$ python -q
>>> import numpy as np
>>> np.set_printoptions(precision=2, suppress=True, linewidth=200)
>>> J = np.load("m.npy")
>>> J
array([[-0.32,  0.45, -0.49, -0.67],
       [-0.63, -0.53,  0.42, -0.37],
       [ 0.32, -0.71, -0.59, -0.2 ],
       [-0.63, -0.05, -0.48,  0.61]])
>>> np.round(J.T @ J, 2) + 0
array([[1., 0., 0., 0.],
       [0., 1., 0., 0.],
       [0., 0., 1., 0.],
       [0., 0., 0., 1.]])
>>> np.linalg.norm(J, axis=0)
array([1., 1., 1., 1.])
>>> np.linalg.pinv(J)
array([[-0.32, -0.63,  0.32, -0.63],
       [ 0.45, -0.53, -0.71, -0.05],
       [-0.49,  0.42, -0.59, -0.48],
       [-0.67, -0.37, -0.2 ,  0.61]])
>>> other = np.linalg.inv(J)
>>> np.allclose(other, J.T)
True
>>> round(np.linalg.slogdet(J)[0], 2)
np.float64(-1.0)
>>> other
array([[-0.32, -0.63,  0.32, -0.63],
       [ 0.45, -0.53, -0.71, -0.05],
       [-0.49,  0.42, -0.59, -0.48],
       [-0.67, -0.37, -0.2 ,  0.61]])
>>> (np.abs(other) > 1e-9).astype(int)
array([[1, 1, 1, 1],
       [1, 1, 1, 1],
       [1, 1, 1, 1],
       [1, 1, 1, 1]])
>>> np.round(J @ J, 2) + 0
array([[ 0.08,  0.  ,  0.96, -0.27],
       [ 0.9 , -0.29,  0.01,  0.31],
       [ 0.29,  0.96, -0.01,  0.05],
       [-0.3 ,  0.05,  0.28,  0.91]])
>>> J.inv()
Traceback (most recent call last):
  File "<python-input-13>", line 1, in <module>
    J.inv()
    ^^^^^
AttributeError: 'numpy.ndarray' object has no attribute 'inv'
>>> round(float(np.linalg.det(J)), 2)
-1.0
>>> np.allclose(J @ J.T, J.T @ J)
True
>>> np.linalg.matrix_power(J, 4)
array([[ 0.37,  0.9 , -0.01, -0.22],
       [-0.28,  0.11,  0.95, -0.05],
       [ 0.87, -0.29,  0.3 ,  0.27],
       [-0.18,  0.3 , -0.04,  0.94]])
>>> feats = np.loadtxt("a.csv", delimiter=",")
>>> feats
array([[-1.3, -0.7,  1.5, -0.7,  0.2],
       [-0.2,  0.6, -0.6,  1.2,  1.4],
       [ 0.4,  1.1, -1.3,  0.4, -0.2],
       [ 1.4,  0.5,  0.1,  1.2, -0.6],
       [ 0.9,  0.3, -1.7, -0.6,  0.5],
       [ 1.4,  0.6, -1.7,  0.3,  1.2],
       [ 0.2,  1. , -0.9,  0. , -0.6],
       [ 1.9, -0.1,  1.4,  0.2, -0.3],
       [-1.4, -0.7, -0.1, -0.2,  1. ],
       [-0.9, -0.8,  0.9,  1.6,  0.1],
       [ 0.3, -1.2,  1.9, -0.3,  1. ],
       [ 0.3, -0.9,  0.5, -2.4,  0. ],
       [ 0.6, -0.1,  1.1,  0.7,  0.2],
       [-1.3, -0.2,  0.5,  0.3,  2. ],
       [-1.4,  0.3,  0.2,  0.3,  0.1],
       [ 0. ,  0.1, -1.2,  0.8, -0.6],
       [ 0.2,  1.9, -0.1, -0.9,  0.6],
       [ 1.5,  1.2, -0.1, -1. , -0.3],
       [-0.5,  2. ,  1. ,  0.5, -9.5],
       [ 0.5,  0.3, -0.1, -0.2,  1.4],
       [-1.4,  2.3,  0. , -0.6, -0.3],
       [-2. ,  0.3, -0.4, -1. , -1.3],
       [-0.7, -1.5, -0.1,  0.9, -0.7],
       [-0.1,  1.1,  1. ,  0.9,  0.1],
       [ 1.2, -0.5, -1. , -2. ,  0.4],
       [-1.5,  1. ,  0.9,  0.8,  1.6],
       [-0.9,  1.1,  0.4, -0.3,  1.6],
       [-0.6, -1.1, -0.4,  0.1,  2.1],
       [-0.5,  0. , -1.4,  0.1,  1.4],
       [-1.4,  0.6,  0.2,  1.5, -1.3],
       [ 0.6,  0.1, -0.3, -0.4, -0.5]])
>>> theta = np.radians(60)
>>> r_ = np.eye(5)
>>> r_[0, 0] = r_[1, 1] = np.cos(theta)
>>> r_[0, 1], r_[1, 0] = -np.sin(theta), np.sin(theta)
>>> r_
array([[ 0.5 , -0.87,  0.  ,  0.  ,  0.  ],
       [ 0.87,  0.5 ,  0.  ,  0.  ,  0.  ],
       [ 0.  ,  0.  ,  1.  ,  0.  ,  0.  ],
       [ 0.  ,  0.  ,  0.  ,  1.  ,  0.  ],
       [ 0.  ,  0.  ,  0.  ,  0.  ,  1.  ]])
>>> other = feats @ r_.T
>>> np.linalg.svd(feats, compute_uv=False), np.linalg.svd(other, compute_uv=False)
(array([11.17,  6.31,  5.44,  4.81,  4.29]), array([11.17,  6.31,  5.44,  4.81,  4.29]))
>>> def softmax(z):
...     e = np.exp(z - z.max(axis=-1, keepdims=True))
...     return e / e.sum(axis=-1, keepdims=True)
... 
>>> softmax(feats).sum(axis=1)
array([1., 1., 1., 1., 1., 1., 1., 1., 1., 1., 1., 1., 1., 1., 1., 1., 1., 1., 1., 1., 1., 1., 1., 1., 1., 1., 1., 1., 1., 1., 1.])
>>> np.round(softmax(feats[18] + 5), 2) + 0
array([0.05, 0.6 , 0.22, 0.13, 0.  ])
>>> np.round(softmax(feats[18]), 2) + 0
array([0.05, 0.6 , 0.22, 0.13, 0.  ])
>>> scores = feats @ feats.T / np.sqrt(5)
>>> softmax(scores).round(6).argmax(axis=1)
array([ 0,  1,  5, 18,  5,  5, 18,  7, 13,  9, 10, 11,  7, 13, 25, 18, 16, 17, 18,  5, 18, 18, 18, 23, 24, 25, 25, 27, 28, 18, 18])
>>> labels = feats[:, 1] > np.median(feats[:, 1])
>>> f = feats[labels].mean(axis=0) - feats[~labels].mean(axis=0)
>>> round((((feats - feats.mean(axis=0)) @ f > 0) == labels).mean(), 2)
np.float64(0.81)
>>> np.argsort(-np.abs(f).round(6), kind="stable")
array([1, 4, 3, 2, 0])
>>> labels.astype(int)
array([0, 1, 1, 1, 0, 1, 1, 0, 0, 0, 0, 0, 0, 0, 0, 0, 1, 1, 1, 0, 1, 0, 0, 1, 0, 1, 1, 0, 0, 1, 0])
>>> M = np.load("run9.npy")
>>> M
array([[ 1,  0,  0,  0],
       [-2,  1,  0,  0],
       [ 0, -3,  1,  0],
       [ 1, -1, -3,  1]])
>>> x = np.array([0, -1, 0, 1])
>>> round(float(np.linalg.det(J)), 2)
-1.0
>>> np.round(np.linalg.norm(x), 2), np.round(np.linalg.norm(J @ x), 2)
(np.float64(1.41), np.float64(1.41))
>>> 4 - np.linalg.matrix_rank(J - np.eye(4), tol=1e-8)
np.int64(1)
>>> [p for p in range(1, 25) if np.allclose(np.linalg.matrix_power(J, p), np.eye(4))]
[]
>>> hat = np.triu(np.array([[-1, 2, 2, 1], [0, 1, 1, 3], [-3, 3, -2, -2], [3, 2, 2, 1]]), 1) + np.eye(4)
>>> other = hat @ M @ np.linalg.inv(hat)
>>> hat @ M - M @ hat
array([[-3., -7., -3.,  0.],
       [ 3., -2., -5.,  2.],
       [-2.,  2.,  9.,  9.],
       [ 0., -2., -1., -4.]])
>>> left, sigma, vt = np.linalg.svd(M)
>>> sigma
array([3.71, 3.27, 1.88, 0.04])
>>> other = left[:, :3] @ np.diag(sigma[:3]) @ vt[:3]
>>> np.linalg.matrix_rank(M, rtol=0.05)
np.int64(3)
>>> round(np.linalg.norm(M - other, 2), 2), np.round(sigma[3], 2)
(np.float64(0.04), np.float64(0.04))
>>> rng = np.random.default_rng(443)
>>> labels = rng.integers(0, 2, 4)
>>> K = (labels[:, None] == labels) * -1 + np.eye(4)
>>> K
array([[ 0., -1.,  0., -1.],
       [-1.,  0.,  0., -1.],
       [ 0.,  0.,  0.,  0.],
       [-1., -1.,  0.,  0.]])
>>> np.abs(np.diag(np.linalg.qr(K)[1])) > 1e-9
array([ True,  True, False,  True])
>>> np.all(np.linalg.eigvalsh(K) > 0)
np.False_
>>> np.round(np.linalg.eigvalsh(K).min(), 2)
np.float64(-2.0)
>>> round(float(np.linalg.det(K.T)), 2)
0.0
>>> arr = np.load("mat.npy")
>>> arr
array([[ 0.3 ,  0.45, -7.61, -8.06],
       [ 0.23,  0.31, -6.43, -6.74],
       [-0.1 , -0.09, -3.23, -3.14],
       [-0.2 , -0.16, -2.62, -2.45],
       [-0.27, -0.21, -2.14, -1.93],
       [-0.27, -0.21, -2.14, -1.93],
       [ 0.15,  0.07,  0.22,  0.14],
       [ 0.33,  0.15,  0.45,  0.3 ],
       [ 1.26,  0.53,  1.61,  1.08],
       [ 7.85,  2.49, 10.75,  8.26],
       [ 7.92,  2.51, 10.86,  8.35],
       [ 8.12,  2.56, 11.16,  8.61],
       [10.89,  3.23, 15.49, 12.25]])
>>> left, sigma, vt = np.linalg.svd(arr, full_matrices=False)
>>> np.abs(vt[0])
array([0.42, 0.13, 0.7 , 0.57])
>>> np.round(sigma / sigma[0], 2) + 0
array([1.  , 0.21, 0.01, 0.  ])
>>> (sigma > 1e-8).sum()
np.int64(3)
>>> round(float(np.sqrt((sigma ** 2).sum())), 2), round(float(np.linalg.norm(arr)), 2)
(39.55, 39.55)
>>> np.cumsum(sigma ** 2) / np.sum(sigma ** 2)
array([0.96, 1.  , 1.  , 1.  ])
